$ ipython --no-banner

In [1]: import numpy as np

In [2]: from numpy import linalg as LA

In [3]: np.set_printoptions(precision=1, suppress=True, linewidth=100, floatmode="fixed")

In [4]: def rd(a):
   ...:     return np.round(a, 1) + 0
   ...: 

In [5]: W2 = np.sign(np.array([[-1, 3, -1, 0], [-1, 3, 3, 3], [-1, -1, 1, -3], [2, 0, 0, -1]]))

In [6]: Y = (np.tril(W2, -1) + np.eye(4)) @ (np.triu(W2, 1) + np.eye(4))

In [7]: evals = np.array([-1, 2, 2, -1])

In [8]: A = np.rint(Y * evals @ LA.inv(Y)) + 0

In [9]: A
Out[9]: 
array([[ -1.0,  -3.0,  -6.0,  -9.0],
       [  6.0,   5.0,   6.0,   6.0],
       [ -3.0,   3.0,   8.0,  15.0],
       [  0.0,  -3.0,  -6.0, -10.0]])

In [10]: Q, R = LA.qr(A)

In [11]: rd(abs(R[0, 0])), rd(LA.norm(A[:, 0]))
Out[11]: (np.float64(6.8), np.float64(6.8))

In [12]: rd(Q)
Out[12]: 
array([[-0.1, -0.4, -0.9,  0.0],
       [ 0.9,  0.3, -0.3,  0.2],
       [-0.4,  0.7, -0.2,  0.5],
       [ 0.0, -0.5,  0.2,  0.9]])

In [13]: def softmax(z):
    ...:     e = np.exp(z - z.max(axis=-1, keepdims=True))
    ...:     return e / e.sum(axis=-1, keepdims=True)
    ...: 

In [14]: rd(softmax(A[3]))
Out[14]: array([1.0, 0.0, 0.0, 0.0])

In [15]: att = A @ A.T / np.sqrt(4)

In [16]: rd(softmax(att))
Out[16]: 
array([[0.0, 0.0, 0.0, 1.0],
       [0.0, 0.3, 0.7, 0.0],
       [0.0, 0.0, 1.0, 0.0],
       [0.0, 0.0, 0.0, 1.0]])

In [17]: rd(softmax(att + np.triu(np.full(att.shape, -np.inf), 1)))
Out[17]: 
array([[1.0, 0.0, 0.0, 0.0],
       [0.0, 1.0, 0.0, 0.0],
       [0.0, 0.0, 1.0, 0.0],
       [0.0, 0.0, 0.0, 1.0]])

In [18]: rd(softmax(att)[3] @ A)
Out[18]: array([  0.0,  -3.0,  -6.0, -10.0])

In [19]: f = np.array([0, 3, 2, 0])

In [20]: Y = A + np.outer(f, np.eye(4)[0])

In [21]: LA.matrix_rank(LA.inv(Y) - LA.inv(A), tol=1e-8)
Out[21]: np.int64(1)

In [22]: Y
Out[22]: 
array([[ -1.0,  -3.0,  -6.0,  -9.0],
       [  9.0,   5.0,   6.0,   6.0],
       [ -1.0,   3.0,   8.0,  15.0],
       [  0.0,  -3.0,  -6.0, -10.0]])

In [23]: Q, evecs = LA.qr(A[:, :3])[0], LA.qr(A[:, 3:])[0]

In [24]: sigma = LA.svd(Q.T @ evecs, compute_uv=False)

In [25]: rd(np.degrees(np.arccos(sigma.clip(0, 1))))
Out[25]: array([0.4])

In [26]: rd(LA.norm(Q @ Q.T - evecs @ evecs.T, 2))
Out[26]: np.float64(1.0)

In [27]: rd(LA.norm(A, 2) / LA.norm(A))
Out[27]: np.float64(1.0)

In [28]: LA.matrix_rank(A, rtol=0.1)
Out[28]: np.int64(2)

In [29]: [round(float(x), 1) for x in LA.svd(A, compute_uv=False)[:3]]
Out[29]: [25.5, 7.8, 0.3]

In [30]: rd(np.abs(LA.svd(A)[2][-1]))
Out[30]: array([0.4, 0.4, 0.6, 0.5])

In [31]: LA.cond(A) > 100
Out[31]: np.True_

In [32]: data = np.array([[-5, -6, 9, 2, -7, -7],
    ...:     [-7, -5, -6, 9, 2, -7],
    ...:     [-7, -7, -5, -6, 9, 2],
    ...:     [2, -7, -7, -5, -6, 9],
    ...:     [9, 2, -7, -7, -5, -6],
    ...:     [-6, 9, 2, -7, -7, -5]])

In [33]: data
Out[33]: 
array([[-5, -6,  9,  2, -7, -7],
       [-7, -5, -6,  9,  2, -7],
       [-7, -7, -5, -6,  9,  2],
       [ 2, -7, -7, -5, -6,  9],
       [ 9,  2, -7, -7, -5, -6],
       [-6,  9,  2, -7, -7, -5]])

In [34]: rd(softmax(data).sum(axis=1))
Out[34]: array([1.0, 1.0, 1.0, 1.0, 1.0, 1.0])

In [35]: rd(softmax(data[2]))
Out[35]: array([0.0, 0.0, 0.0, 0.0, 1.0, 0.0])

In [36]: att = data @ data.T / np.sqrt(6)

In [37]: softmax(att)[2] @ data
Out[37]: array([-7.0, -7.0, -5.0, -6.0,  9.0,  2.0])

In [38]: rd(softmax(att))
Out[38]: 
array([[1.0, 0.0, 0.0, 0.0, 0.0, 0.0],
       [0.0, 1.0, 0.0, 0.0, 0.0, 0.0],
       [0.0, 0.0, 1.0, 0.0, 0.0, 0.0],
       [0.0, 0.0, 0.0, 1.0, 0.0, 0.0],
       [0.0, 0.0, 0.0, 0.0, 1.0, 0.0],
       [0.0, 0.0, 0.0, 0.0, 0.0, 1.0]])

In [39]: Q, R = LA.qr(data)

In [40]: np.trace(Q @ Q.T)
Out[40]: np.float64(6.0)

In [41]: rd(np.abs(np.diag(R)))
Out[41]: array([15.6, 15.1, 14.3, 14.2, 13.8, 12.8])

In [42]: rd(Q @ R)
Out[42]: 
array([[-5.0, -6.0,  9.0,  2.0, -7.0, -7.0],
       [-7.0, -5.0, -6.0,  9.0,  2.0, -7.0],
       [-7.0, -7.0, -5.0, -6.0,  9.0,  2.0],
       [ 2.0, -7.0, -7.0, -5.0, -6.0,  9.0],
       [ 9.0,  2.0, -7.0, -7.0, -5.0, -6.0],
       [-6.0,  9.0,  2.0, -7.0, -7.0, -5.0]])

In [43]: np.allclose(R.T @ R, data.T @ data)
Out[43]: True

In [44]: np.allclose(data @ data.T, data.T @ data)
Out[44]: True

In [45]: data @ (-1.0) ** np.arange(6)
Out[45]: array([ 8.0, -8.0,  8.0, -8.0,  8.0, -8.0])

In [46]: (data @ data)[0]
Out[46]: array([-13, -94, -33, -30, 176, 190])

In [47]: rd(np.sort(np.abs(np.fft.fft(data[0])))), rd(np.sort(LA.svd(data, compute_uv=False)))
Out[47]: 
(array([ 8.0, 13.2, 13.2, 14.0, 20.7, 20.7]),
 array([ 8.0, 13.2, 13.2, 14.0, 20.7, 20.7]))

In [48]: x = np.array([3, -2, -1, -3, -1, 1])

In [49]: y = data @ x

In [50]: coef, lr = np.zeros(6), 1 / LA.norm(data, 2) ** 2

In [51]: for i in range(30):
    ...:     coef -= lr * data.T @ (data @ coef - y)
    ...:     if i % 5 == 0: print(i, round(LA.norm(data @ coef - y), 1))
    ...: 
0 21.5
5 6.3
10 2.7
15 1.2
20 0.5
25 0.2

In [52]: rd(coef)
Out[52]: array([ 3.0, -2.0, -1.0, -3.0, -1.0,  1.0])

In [53]: F = np.loadtxt("dump.csv", delimiter=",")

In [54]: F
Out[54]: 
array([[-1.9, -3.4, -8.5, -0.2],
       [-0.3,  1.2,  5.4,  2.1],
       [-3.1, -2.5, -3.8,  7.1],
       [-1.1, -1.0, -2.2,  1.9],
       [-1.4, -1.6,  3.8,  0.4],
       [-1.3, -0.3, -1.5, -2.4],
       [ 0.1,  2.3,  2.1,  3.2],
       [ 1.8, -0.4, -0.9,  4.1],
       [ 1.5,  0.6,  0.7,  2.5],
       [-0.2,  0.6,  1.4,  0.7],
       [-2.3,  2.0, -2.3, -2.9],
       [ 0.0,  1.5,  3.2,  3.1],
       [-0.7, -3.8, -0.7, -2.8],
       [-3.2,  0.5,  4.3,  0.8],
       [ 2.2,  1.2, -1.0, -4.3],
       [-0.3,  1.3,  3.2, -2.1],
       [ 3.1, -3.6, -3.5, -0.5]])

In [55]: Y = np.c_[F[:, :3] @ np.array([[1, 2, 0], [3, 2, 1], [0, -2, -3]]), np.array([5, -4, -5, -1, 8, -2, 3, 8, 1, -8, 5, 5, -3, 4, -4, 7, -1])]

In [56]: rd(Y)
Out[56]: 
array([[-12.1,   6.4,  22.1,   5.0],
       [  3.3,  -9.0, -15.0,  -4.0],
       [-10.6,  -3.6,   8.9,  -5.0],
       [ -4.1,   0.2,   5.6,  -1.0],
       [ -6.2, -13.6, -13.0,   8.0],
       [ -2.2,  -0.2,   4.2,  -2.0],
       [  7.0,   0.6,  -4.0,   3.0],
       [  0.6,   4.6,   2.3,   8.0],
       [  3.3,   2.8,  -1.5,   1.0],
       [  1.6,  -2.0,  -3.6,  -8.0],
       [  3.7,   4.0,   8.9,   5.0],
       [  4.5,  -3.4,  -8.1,   5.0],
       [-12.1,  -7.6,  -1.7,  -3.0],
       [ -1.7, -14.0, -12.4,   4.0],
       [  5.8,   8.8,   4.2,  -4.0],
       [  3.6,  -4.4,  -8.3,   7.0],
       [ -7.7,   6.0,   6.9,  -1.0]])

In [57]: rd(LA.norm(Y - F @ LA.lstsq(F, Y)[0], axis=0))
Out[57]: array([ 0.0,  0.0,  0.0, 20.0])

In [58]: rd(LA.norm(LA.qr(F)[0].T @ Y, axis=0) ** 2 / ((Y ** 2).sum(axis=0) + 1e-12))
Out[58]: array([1.0, 1.0, 1.0, 0.0])

In [59]: rd(LA.lstsq(F, Y[:, 0])[0])
Out[59]: array([1.0, 3.0, 0.0, 0.0])

In [60]: LA.matrix_rank(Y)
Out[60]: np.int64(4)

In [61]: f = np.array([-5, 1])

In [62]: rd(np.cross(F[13, :3], F[4, :3]))
Out[62]: array([8.8, 6.1, 5.8])

In [63]: np.polyval(f, F[13])
Out[63]: array([ 17.0,  -1.5, -20.5,  -3.0])

In [64]: gram = np.cov(F, rowvar=False)

In [65]: rd(np.corrcoef(F[:, 0], F[:, 1])[0, 1])
Out[65]: np.float64(0.1)

In [66]: rd(F.std(axis=0))
Out[66]: array([1.7, 1.9, 3.5, 2.9])

In [67]: np.argsort(-F.std(axis=0).round(6), kind="stable")
Out[67]: array([2, 3, 1, 0])

In [68]: gram.shape
Out[68]: (4, 4)

In [69]: rd(gram)
Out[69]: 
array([[ 3.2,  0.2,  0.2, -0.6],
       [ 0.2,  4.0,  4.3, -0.1],
       [ 0.2,  4.3, 12.7,  0.9],
       [-0.6, -0.1,  0.9,  8.8]])

In [70]: feats = np.load("a.npy")

In [71]: rd(feats)
Out[71]: 
array([[ 0.1,  0.1, -0.1, -0.1,  0.0,  0.1],
       [ 0.1,  0.1, -0.2, -0.2,  0.0,  0.2],
       [-0.1, -0.2,  0.3,  0.3,  0.0, -0.3],
       [-0.1, -0.2,  0.3,  0.3,  0.0, -0.3],
       [ 0.0,  0.0,  0.0,  0.0,  0.0,  0.0],
       [ 0.1,  0.2, -0.3, -0.3,  0.0,  0.3]])

In [72]: Uu, sigma, Vt = LA.svd(A)

In [73]: np.argmax(sigma[:-1] / (sigma[1:] + 1e-6)) + 1
Out[73]: np.int64(2)

In [74]: Y = Uu[:, :2] @ np.diag(sigma[:2]) @ Vt[:2]

In [75]: rd(LA.norm(A - Y) / LA.norm(A))
Out[75]: np.float64(0.0)

In [76]: rd(LA.norm(A - Y, 2)), rd(sigma[2])
Out[76]: (np.float64(0.3), np.float64(0.3))

In [77]: x = np.array([2, 2, 3, 5, 5, 2])

In [78]: np.trace(feats)
Out[78]: np.float64(1.0)

In [79]: f = np.array([0, 6, -7, -5, 8, -7])

In [80]: v = np.array([2, 3, 0])

In [81]: arr = np.outer(f, v)

In [82]: arr
Out[82]: 
array([[  0,   0,   0],
       [ 12,  18,   0],
       [-14, -21,   0],
       [-10, -15,   0],
       [ 16,  24,   0],
       [-14, -21,   0]])

In [83]: evals, evecs = LA.eig(A)

In [84]: rd(A @ evecs[:, 0] - evals[0] * evecs[:, 0])
Out[84]: array([0.0, 0.0, 0.0, 0.0])

In [85]: rd(np.sort(LA.eigvals(A.T)))
Out[85]: array([-1.0+0.0j, -1.0+0.0j,  2.0+0.0j,  2.0+0.0j])

In [86]: rd(np.sort(LA.eigvals(LA.inv(A))))
Out[86]: array([-1.0, -1.0,  0.5,  0.5])

In [87]: Uu, sigma, Vt = LA.svd(arr)

In [88]: evecs = Vt[:(sigma > 1e-8).sum()]

In [89]: rng = np.random.default_rng(847)

In [90]: x = arr[2] + 5 * arr[3] + rng.integers(2) * np.eye(3)[0]

In [91]: x
Out[91]: array([-64.0, -96.0,   0.0])

In [92]: rd(np.diag(evecs.T @ evecs))
Out[92]: array([0.3, 0.7, 0.0])

In [93]: K = np.load("block2.npy")

In [94]: K
Out[94]: 
array([[-0.6, -2.6,  0.7,  1.1],
       [-2.6,  0.9,  0.8,  0.2],
       [ 0.7,  0.8,  1.6,  0.1],
       [ 1.1,  0.2,  0.1,  1.1]])

In [95]: f = np.array([-8, 6])

In [96]: rd(np.convolve(K[3], f))
Out[96]: array([-8.8,  5.0,  0.4, -8.2,  6.6])

In [97]: rd(np.cross(K[3, :3], K[0, :3]))
Out[97]: array([ 0.4, -0.8, -2.7])

In [98]: rd(np.polyval(f, K[3]))
Out[98]: array([-2.8,  4.4,  5.2, -2.8])

In [99]: rd(np.correlate(K[3], K[0], "full"))
Out[99]: array([ 1.2,  1.0, -2.6,  0.1,  0.4, -2.9, -0.7])

In [100]: evals, evecs = LA.eigh(K)

In [101]: rd(LA.eigvalsh(K + 4 * np.eye(4)))
Out[101]: array([1.0, 5.0, 6.0, 7.0])

In [102]: rd(evals.sum()), np.trace(K)
Out[102]: (np.float64(3.0), np.float64(3.0))

In [103]: rd(np.abs(evecs[:, -1]))
Out[103]: array([0.6, 0.8, 0.1, 0.3])

In [104]: rd(evecs.T @ K @ evecs)
Out[104]: 
array([[-3.0,  0.0,  0.0,  0.0],
       [ 0.0,  1.0,  0.0,  0.0],
       [ 0.0,  0.0,  2.0,  0.0],
       [ 0.0,  0.0,  0.0,  3.0]])

In [105]: np.abs(evecs[:, -1]).round(6).argmax()
Out[105]: np.int64(1)

In [106]: (evals > 1e-8).sum(), (evals < -1e-8).sum()
Out[106]: (np.int64(3), np.int64(1))

In [107]: rd(LA.eigvalsh(K @ K))
Out[107]: array([1.0, 4.0, 9.1, 9.1])

In [108]: np.unique(evals.round(6) + 0, return_counts=True)[1]
Out[108]: array([1, 1, 1, 1])

In [109]: z = rng.permutation(4)

In [110]: z
Out[110]: array([0, 1, 2, 3])

In [111]: Y = K[z][:, z]

In [112]: rd(np.sort(np.abs(LA.eigvals(Y))))
Out[112]: array([1.0, 2.0, 3.0, 3.0])

In [113]: np.trace(Y)
Out[113]: np.float64(3.0)

In [114]: Y
Out[114]: 
array([[-0.6, -2.6,  0.7,  1.1],
       [-2.6,  0.9,  0.8,  0.2],
       [ 0.7,  0.8,  1.6,  0.1],
       [ 1.1,  0.2,  0.1,  1.1]])
